In [1]: import numpy as np

In [2]: import numpy.linalg as la

In [3]: np.set_printoptions(suppress=True, linewidth=160)

In [4]: M = np.array([[6.8, 9.2, 1.9],
   ...:     [14.6, 18.2, 4.4],
   ...:     [13.6, 17.4, 3.7],
   ...:     [-0.2, -0.3, 0.1]])

In [5]: M.sum(axis=0)
Out[5]: array([34.8, 44.5, 10.1])

In [6]: M[4]
Traceback (most recent call last):
  Cell In[6], line 1
    M[4]
IndexError: index 4 is out of bounds for axis 0 with size 4


In [7]: Uu, sv, Vh = la.svd(M)

In [8]: sv.round(1)
Out[8]: array([34.6,  0.5,  0.2])

In [9]: A2 = Uu[:, :1] @ np.diag(sv[:1]) @ Vh[:1]

In [10]: A2.round(1)
Out[10]: 
array([[ 7.1,  9. ,  2. ],
       [14.4, 18.4,  4.1],
       [13.6, 17.3,  3.9],
       [-0.2, -0.3, -0.1]])

In [11]: la.matrix_rank(M, rtol=0.05)
Out[11]: np.int64(1)

In [12]: x = np.array([0, 7, 5])

In [13]: rhs = M @ x

In [14]: coef, lr = np.zeros(3), 1 / la.norm(M, 2) ** 2

In [15]: for i in range(6):
    ...:     coef -= lr * M.T @ (M @ coef - rhs)
    ...:     if i % 1 == 0: print(i, round(la.norm(M @ coef - rhs), 1))
    ...: 
0 1.2
1 1.2
2 1.2
3 1.2
4 1.2
5 1.2

In [16]: round(la.cond(M), 1)
Out[16]: np.float64(166.7)

In [17]: rng = np.random.default_rng(53368)

In [18]: lab = rng.integers(0, 2, 3)

In [19]: mat = np.triu((lab[:, None] == lab) & (rng.random((3, 3)) < 0.8), 1).astype(int)

In [20]: mat += mat.T

In [21]: mat
Out[21]: 
array([[0, 1, 0],
       [1, 0, 0],
       [0, 0, 0]])

In [22]: def softmax(z):
    ...:     e = np.exp(z - z.max(axis=-1, keepdims=True))
    ...:     return e / e.sum(axis=-1, keepdims=True)
    ...: 

In [23]: np.round(softmax(M).sum(axis=1), 1)
Out[23]: array([1., 1., 1., 1.])

In [24]: att = M @ M.T / np.sqrt(3)

In [25]: softmax(att).round(6).argmax(axis=1)
Out[25]: array([1, 1, 1, 3])

In [26]: np.round(softmax(att)[1] @ M, 1)
Out[26]: array([14.6, 18.2,  4.4])

In [27]: np.round(softmax(att), 1) + 0
Out[27]: 
array([[0. , 1. , 0. , 0. ],
       [0. , 1. , 0. , 0. ],
       [0. , 1. , 0. , 0. ],
       [0.1, 0. , 0. , 0.9]])
